$ python3 -q
>>> import numpy as np
>>> from numpy import linalg as LA
>>> np.set_printoptions(precision=2, suppress=True, linewidth=100)
>>> E = np.load("m.npy")
>>> print(E)
[[ 1 -1  1 -1  1 -1  1 -1]
 [ 1  1 -1 -1 -1 -1  1  1]
 [ 1  1  1  1  1  1  1  1]
 [ 1  1 -1 -1  1  1 -1 -1]]
>>> A2 = E / np.sqrt((E ** 2).mean(axis=1, keepdims=True))
>>> print(LA.matrix_rank(A2) == LA.matrix_rank(E))
True
>>> print(E - E.mean(axis=1, keepdims=True))
[[ 1. -1.  1. -1.  1. -1.  1. -1.]
 [ 1.  1. -1. -1. -1. -1.  1.  1.]
 [ 0.  0.  0.  0.  0.  0.  0.  0.]
 [ 1.  1. -1. -1.  1.  1. -1. -1.]]
>>> A2 = E / LA.norm(E, axis=1)
Traceback (most recent call last):
  File "<python-input-8>", line 1, in <module>
    A2 = E / LA.norm(E, axis=1)
         ~~^~~~~~~~~~~~~~~~~~~~
ValueError: operands could not be broadcast together with shapes (4,8) (4,) 
>>> A2 = E / LA.norm(E, axis=1, keepdims=True)
>>> G = A2 @ A2.T
>>> print((np.abs(G) > 0.9).astype(int))
[[1 0 0 0]
 [0 1 0 0]
 [0 0 1 0]
 [0 0 0 1]]
>>> print(LA.norm(A2, axis=1))
[1. 1. 1. 1.]
>>> print(G[2].round(2) + 0)
[0. 0. 1. 0.]
>>> def softmax(z):
...     e = np.exp(z - z.max(axis=-1, keepdims=True))
...     return e / e.sum(axis=-1, keepdims=True)
... 
>>> print(np.round(softmax(10 * E[0]), 2) + 0)
[0.25 0.   0.25 0.   0.25 0.   0.25 0.  ]
>>> print(softmax(E).sum(axis=1))
[1. 1. 1. 1.]
>>> scores = E @ E.T / np.sqrt(8)
>>> print(softmax(scores)[0] @ E)
[ 1.  -0.7  0.8 -0.9  0.9 -0.8  0.9 -0.8]
>>> print(E[3] @ E[0])
0
>>> print(LA.norm(E, axis=1).argmax())
0
>>> print(np.round(LA.norm(E[3] - E[0]), 2))
4.0
>>> rng = np.random.default_rng(8222)
>>> A2 = E + rng.integers(-2, 3, (4, 2)) @ rng.integers(-2, 3, (2, 8))
>>> print(A2)
[[-3  1  3 -7 -1 -1 -1 -1]
 [ 0  6 -5 -1  0 -7  5  1]
 [-1  5 -1 -1  1 -3  3  1]
 [ 3  0 -2  2  2  1  0 -1]]
>>> print(LA.matrix_rank(A2 - E, tol=1e-8))
2
>>> print(np.round(LA.svd(A2 - E, compute_uv=False), 2) + 0)
[11.81  9.41  0.    0.  ]
>>> print(A2 - E)
[[-4  2  2 -6 -2  0 -2  0]
 [-1  5 -4  0  1 -6  4  0]
 [-2  4 -2 -2  0 -4  2  0]
 [ 2 -1 -1  3  1  0  1  0]]
>>> print(np.abs(A2 - E).sum(axis=1))
[18 21 16  9]
>>> M = np.load("case2.npy")
>>> print(M)
[[-2  2  1 -3 -1  0  2 -2 -3  2 -1 -2 -3]
 [ 2 -2  2  1 -3 -1  0  2 -2 -3  2 -1 -2]
 [ 1  2 -2  2  1 -3 -1  0  2 -2 -3  2 -1]
 [-3  1  2 -2  2  1 -3 -1  0  2 -2 -3  2]
 [-1 -3  1  2 -2  2  1 -3 -1  0  2 -2 -3]
 [ 0 -1 -3  1  2 -2  2  1 -3 -1  0  2 -2]
 [ 2  0 -1 -3  1  2 -2  2  1 -3 -1  0  2]
 [-2  2  0 -1 -3  1  2 -2  2  1 -3 -1  0]
 [-3 -2  2  0 -1 -3  1  2 -2  2  1 -3 -1]
 [ 2 -3 -2  2  0 -1 -3  1  2 -2  2  1 -3]
 [-1  2 -3 -2  2  0 -1 -3  1  2 -2  2  1]
 [-2 -1  2 -3 -2  2  0 -1 -3  1  2 -2  2]
 [-3 -2 -1  2 -3 -2  2  0 -1 -3  1  2 -2]]
>>> labels = rng.permutation(13)
>>> print(labels)
[ 4 11  0  8 10 12  2  9  6  1  3  7  5]
>>> A2 = M[labels][:, labels]
>>> print(np.trace(A2))
-26
>>> print(np.diag(A2))
[-2 -2 -2 -2 -2 -2 -2 -2 -2 -2 -2 -2 -2]
>>> x = np.array([3, 0, 1, 3, 2, 0, 2, 2, 3, 3, 2, 1, 3])
>>> y = M @ x
>>> coef, lr = np.zeros(13), 1 / LA.norm(M, 2) ** 2
>>> for i in range(5):
...     coef -= lr * M.T @ (M @ coef - y)
...     if i % 1 == 0: print(i, round(LA.norm(M @ coef - y), 2))
... 
0 31.29
1 26.66
2 23.27
3 20.48
4 18.11
>>> print(round(LA.cond(M), 2))
49.32
>>> labels = rng.permutation(13)
>>> A2 = M[:, labels] * rng.choice([-1, 1], 13)
>>> print(A2)
[[ 3  2  1  1 -2 -2  2  3  2  3 -2  0 -1]
 [ 2 -2 -2  3 -1  3 -2 -1  0  2  2  1 -2]
 [ 1  2  3 -1  2  2  0 -2 -1 -2  1  3  2]
 [-2  1  2 -2 -3 -2  1  2 -3  0 -3 -1 -2]
 [ 3 -3 -2  2 -2  0  3 -2  1  1 -1 -2 -1]
 [ 2 -1  0 -2  2  1 -1 -1  2  3  0  2  3]
 [-2  0  1 -1  0  3 -2  3 -2 -1  2 -2  1]
 [ 0  2  3  3 -1 -1  2  1  2 -2 -2 -1  0]
 [ 1 -2 -1  1 -3 -2 -2  0  1  2 -3  3 -2]
 [ 3 -3 -2  0  1  2 -1 -2 -3 -2  2  1  2]
 [-1  2  2 -2  2 -2  3  2 -1 -1 -1  0  3]
 [-2 -1 -2  2 -2 -1  1  3  0  3 -2 -2 -2]
 [ 2 -2 -1  3  2  3  0 -2  2  1 -3  2  1]]
>>> U, _, VT = LA.svd(M.T @ A2)
>>> print(labels)
[12  1 10  4 11  9  7  3  6  8  0  5  2]
>>> w, vecs = LA.eigh(M)
>>> print(np.unique(w.round(6) + 0, return_counts=True)[1])
[1 1 1 1 1 1 1 1 1 1 1 1 1]
>>> print((w > 1e-8).sum(), (w < -1e-8).sum())
6 7
>>> print(w.sum(), np.trace(M))
-26.0 -26
>>> X = np.load("arr.npy")
>>> print(X)
[[ 0  2  3  2  3  2  0  0  2  2  1  2  0  1]
 [ 0  3  2  0  2  3  3  2  0  0  0  3  3  1]
 [ 2  1  6  1  3  0  2  2  3  0  3  0  1  1]
 [ 0  3  0  6  0  3  3  2  3  1  2  2  1  3]
 [ 1  0  0  3  7  2  1  1  0  1  1  0  1  2]
 [ 0  2  1  3  3  9  3  2  1  1  0  3  2  3]
 [ 3  2  1  1  2  2  0  0  1  1  1  1  1  1]
 [ 2  1  2  1  1  2  1 10  3  1  0  2  3  3]
 [ 0  2  0  0  2  2  1  1  9  3  2  2  2  1]
 [ 1  0  2  0  0  0  0  3  3  3  3  2  1  3]
 [ 3  3  3  3  3  1  3  2  0  3  3  2  3  3]
 [ 2  1  3  2  0  2  1  1  0  3  1  2  0  1]
 [ 1  0  2  0  1  2  1  2  3  1  2  2  6  2]
 [ 1  1  1  3  2  1  0  1  3  3  1  1  0  6]]
>>> print(np.unravel_index(np.abs(X).argmax(), X.shape))
(np.int64(7), np.int64(7))
>>> X[14]
Traceback (most recent call last):
  File "<python-input-53>", line 1, in <module>
    X[14]
    ~^^^^
IndexError: index 14 is out of bounds for axis 0 with size 14
>>> X[:, 14]
Traceback (most recent call last):
  File "<python-input-54>", line 1, in <module>
    X[:, 14]
    ~^^^^^^^
IndexError: index 14 is out of bounds for axis 1 with size 14
>>> print(X.sum(axis=1))
[20 22 25 29 20 33 17 32 27 21 35 19 25 24]
>>> print(X.sum(axis=0))
[16 21 26 25 29 31 19 29 31 23 20 24 24 31]
>>> print(np.abs(X).max())
10
>>> A2 = np.array([[3, 3, 1],
...     [-2, 2, 0],
...     [-1, 2, 1],
...     [-2, -2, 2],
...     [-1, -1, 1],
...     [-3, 1, 3],
...     [1, 1, -3],
...     [-3, 1, -1],
...     [0, 2, 2],
...     [2, -3, 0],
...     [2, 2, -1],
...     [1, 0, -3],
...     [3, -1, 0],
...     [0, 0, 0]])
>>> print(np.einsum("ij->j", X))
[16 21 26 25 29 31 19 29 31 23 20 24 24 31]
>>> A2 @ X
Traceback (most recent call last):
  File "<python-input-60>", line 1, in <module>
    A2 @ X
    ~~~^~~
ValueError: matmul: Input operand 1 has a mismatch in its core dimension 0, with gufunc signature (n?,k),(k,m?)->(n?,m?) (size 14 is different from 3)
>>> F = np.load("mat.npy")
>>> print(F)
[[-5.19 -8.67 -5.21 -8.67 -3.47]
 [-3.09 -5.13 -3.11 -5.13 -2.  ]
 [ 1.8   3.    1.81  3.    1.18]
 [ 6.49 10.81  6.44 10.82  4.32]
 [-2.82 -4.69 -2.82 -4.69 -1.87]
 [ 1.81  3.02  1.81  3.02  1.22]
 [ 1.62  2.71  1.63  2.73  1.1 ]
 [-4.34 -7.21 -4.32 -7.23 -2.89]
 [-3.29 -5.51 -3.31 -5.44 -2.21]
 [ 3.18  5.3   3.23  5.34  2.1 ]
 [ 1.    1.76  1.03  1.73  0.69]
 [-1.91 -3.17 -1.89 -3.15 -1.26]
 [-3.26 -5.4  -3.23 -5.39 -2.16]
 [-2.31 -3.81 -2.29 -3.82 -1.52]
 [ 3.2   5.29  3.18  5.29  2.11]
 [ 0.5   0.82  0.5   0.85  0.33]
 [-4.09 -6.79 -4.07 -6.78 -2.74]
 [-1.71 -2.88 -1.74 -2.88 -1.15]
 [ 1.37  2.29  1.32  2.32  0.9 ]
 [-2.97 -4.97 -2.98 -4.98 -2.  ]
 [ 2.49  4.09  2.47  4.16  1.65]
 [-2.44 -4.   -2.37 -3.98 -1.58]
 [-5.25 -8.79 -5.24 -8.79 -3.53]
 [ 0.46  0.76  0.47  0.76  0.3 ]
 [ 0.25  0.38  0.25  0.37  0.13]
 [ 0.41  0.68  0.37  0.65  0.3 ]
 [ 1.57  2.53  1.52  2.52  1.03]
 [ 2.91  4.78  2.87  4.76  1.92]]
>>> A2 = np.c_[F[:, :1] @ np.array([[0]]), np.array([0, 2, 0, 0, 3, 1, -1, 1, 0, 2, 0, 3, -3, -1, -1, -2, -1, 0, 3, -3, 0, 0, 2, -1, -3, -3, 0, 3])]
>>> print(A2)
[[ 0.  0.]
 [ 0.  2.]
 [ 0.  0.]
 [ 0.  0.]
 [ 0.  3.]
 [ 0.  1.]
 [ 0. -1.]
 [ 0.  1.]
 [ 0.  0.]
 [ 0.  2.]
 [ 0.  0.]
 [ 0.  3.]
 [ 0. -3.]
 [ 0. -1.]
 [ 0. -1.]
 [ 0. -2.]
 [ 0. -1.]
 [ 0.  0.]
 [ 0.  3.]
 [ 0. -3.]
 [ 0.  0.]
 [ 0.  0.]
 [ 0.  2.]
 [ 0. -1.]
 [ 0. -3.]
 [ 0. -3.]
 [ 0.  0.]
 [ 0.  3.]]
>>> print(LA.norm(A2 - F @ LA.lstsq(F, A2)[0], axis=0))
[0.   9.57]
>>> print(LA.matrix_rank(np.c_[F, A2]))
6
>>> u, v = F[1], F[19]
>>> print(round(float(u @ v), 2))
73.49
>>> print(round(float(u @ u), 2))
75.85
>>> pr = (u @ v) / (u @ u) * u
>>> print(np.round(v - pr, 2) + 0)
[ 0.02  0.    0.03 -0.01 -0.06]
>>> cent = F[[22, 0]].astype(float)
>>> for _ in range(7):
...     labels = LA.norm(F[:, None] - cent, axis=-1).argmin(axis=1)
...     cent = np.array([F[labels == j].mean(axis=0) for j in range(2)])
... 
>>> print(labels)
[0 0 1 1 0 1 1 0 0 1 1 0 0 0 1 1 0 0 1 0 1 0 0 1 1 1 1 1]
>>> print(np.bincount(labels))
[13 15]
>>> print(cent[1] - cent[0])
[5.22 8.68 5.2  8.68 3.47]
>>> print(np.abs(cent[1] - cent[0]).argmax())
1
>>> data = np.loadtxt("sample12.csv", delimiter=",")
>>> print(data)
[[ 2.21 -0.05 -1.24 -0.17 -0.17 -0.16  0.63 -1.2   0.06]
 [ 1.03  0.21  0.77 -0.39  0.17 -0.22 -0.16 -1.09 -0.69]
 [-2.82 -0.39 -1.83 -1.03 -0.19  2.2   0.41  1.86  4.25]
 [ 3.13 -1.81  0.01  2.22  1.68 -1.28  0.57 -2.85 -4.65]
 [ 2.43 -0.6   0.41 -0.16  0.62 -0.68  0.61 -2.4  -1.65]
 [ 1.82 -0.29  1.57  1.46  1.29 -1.63 -0.56 -1.61 -3.91]
 [ 0.02  0.14 -2.74 -0.13 -0.81  0.94  0.98  1.49  2.56]
 [-4.3   4.18  1.39 -2.98 -3.91  0.47 -0.62  5.96  5.05]
 [ 4.2   0.46  3.79  1.52  0.83 -3.12 -1.34 -3.82 -6.67]
 [-0.26 -0.33 -3.2  -1.59 -0.57  1.6   1.75  0.65  4.34]
 [ 1.62 -0.46 -2.43 -1.42 -0.37  1.11  1.47 -1.2   2.8 ]
 [ 0.28 -0.08  2.95  1.79  0.8  -1.53 -1.72 -1.18 -4.63]
 [ 2.1  -0.36  0.05 -0.8   0.17 -0.38  0.95 -2.   -0.54]
 [ 2.83 -0.96 -0.3   0.4   1.27 -0.78  1.21 -2.2  -2.07]]
>>> P = F @ LA.solve(F.T @ F, F.T)
>>> print(np.diag(P))
[0.17 0.41 0.07 0.31 0.04 0.04 0.09 0.1  0.4  0.32 0.3  0.06 0.07 0.05 0.08 0.05 0.17 0.07 0.41
 0.09 0.36 0.32 0.24 0.02 0.12 0.19 0.24 0.18]
>>> print(np.round(LA.eigvalsh(P), 2) + 0)
[0. 0. 0. 0. 0. 0. 0. 0. 0. 0. 0. 0. 0. 0. 0. 0. 0. 0. 0. 0. 0. 0. 0. 1. 1. 1. 1. 1.]
>>> w1 = np.array([[4, -5, 2, 1],
...     [4, -4, -4, -2],
...     [-3, -2, -3, -5],
...     [4, -4, -3, 1],
...     [0, 3, -3, 4],
...     [5, 0, -3, -2],
...     [-5, 4, 0, 3],
...     [-5, 4, -3, -4],
...     [-3, 3, -5, -1]])
>>> coef = np.array([1, -2, 2, -2])
>>> H = np.maximum(data @ w1 + coef, 0)
>>> print(LA.matrix_rank(H))
4
>>> print((H > 0).astype(int))
[[1 0 1 1]
 [1 0 1 1]
 [0 1 0 0]
 [1 0 1 1]
 [1 0 1 1]
 [1 0 1 1]
 [0 1 0 1]
 [0 1 0 0]
 [1 0 1 1]
 [0 1 0 1]
 [1 1 1 1]
 [1 0 1 0]
 [1 0 1 1]
 [1 0 1 1]]
>>> cent = np.array([[3, 1, 2], [4, 4, 4], [-1, -4, 2], [-2, 2, 5]])
>>> print(w1 @ cent)
[[-12 -22  -3]
 [  4   0 -26]
 [ -4  -9 -45]
 [ -3   2  -9]
 [  7  32  26]
 [ 22  13  -6]
 [ -5  17  21]
 [ 12  15 -20]
 [ 10  27  -9]]
>>> P = data @ LA.solve(data.T @ data, data.T)
>>> print(np.diag(P))
[0.57 0.73 0.62 0.7  0.39 0.53 0.64 0.93 0.93 0.83 0.46 0.62 0.39 0.66]
>>> print(np.allclose(P @ P, P))
True
>>> A2 = data / np.sqrt((data ** 2).mean(axis=1, keepdims=True))
>>> print(LA.norm(A2, axis=1))
[3. 3. 3. 3. 3. 3. 3. 3. 3. 3. 3. 3. 3. 3.]
>>> print(LA.matrix_rank(data - data.mean(axis=1, keepdims=True)))
8
>>> print(LA.matrix_rank(A2) == LA.matrix_rank(data))
True
>>> print(A2[5])
[ 0.99 -0.16  0.85  0.79  0.7  -0.89 -0.3  -0.87 -2.12]
>>> th = np.radians(135)
>>> R = np.eye(9)
>>> R[4, 4] = R[6, 6] = np.cos(th)
>>> R[4, 6], R[6, 4] = -np.sin(th), np.sin(th)
>>> print(R)
[[ 1.    0.    0.    0.    0.    0.    0.    0.    0.  ]
 [ 0.    1.    0.    0.    0.    0.    0.    0.    0.  ]
 [ 0.    0.    1.    0.    0.    0.    0.    0.    0.  ]
 [ 0.    0.    0.    1.    0.    0.    0.    0.    0.  ]
 [ 0.    0.    0.    0.   -0.71  0.   -0.71  0.    0.  ]
 [ 0.    0.    0.    0.    0.    1.    0.    0.    0.  ]
 [ 0.    0.    0.    0.    0.71  0.   -0.71  0.    0.  ]
 [ 0.    0.    0.    0.    0.    0.    0.    1.    0.  ]
 [ 0.    0.    0.    0.    0.    0.    0.    0.    1.  ]]
>>> A2 = data @ R.T
>>> print(round(float(LA.det(R)), 2), round(float(np.trace(R)), 2))
1.0 5.59
>>> print(np.abs(A2 - data).max(axis=0))
[0.   0.   0.   0.   7.11 0.   3.5  0.   0.  ]
>>> print(np.allclose(data @ data.T, A2 @ A2.T))
True
>>> print(LA.svd(data, compute_uv=False), LA.svd(A2, compute_uv=False))
[20.01 10.    5.    2.5   1.25  0.62  0.32  0.16  0.08] [20.01 10.    5.    2.5   1.25  0.62  0.32  0.16  0.08]
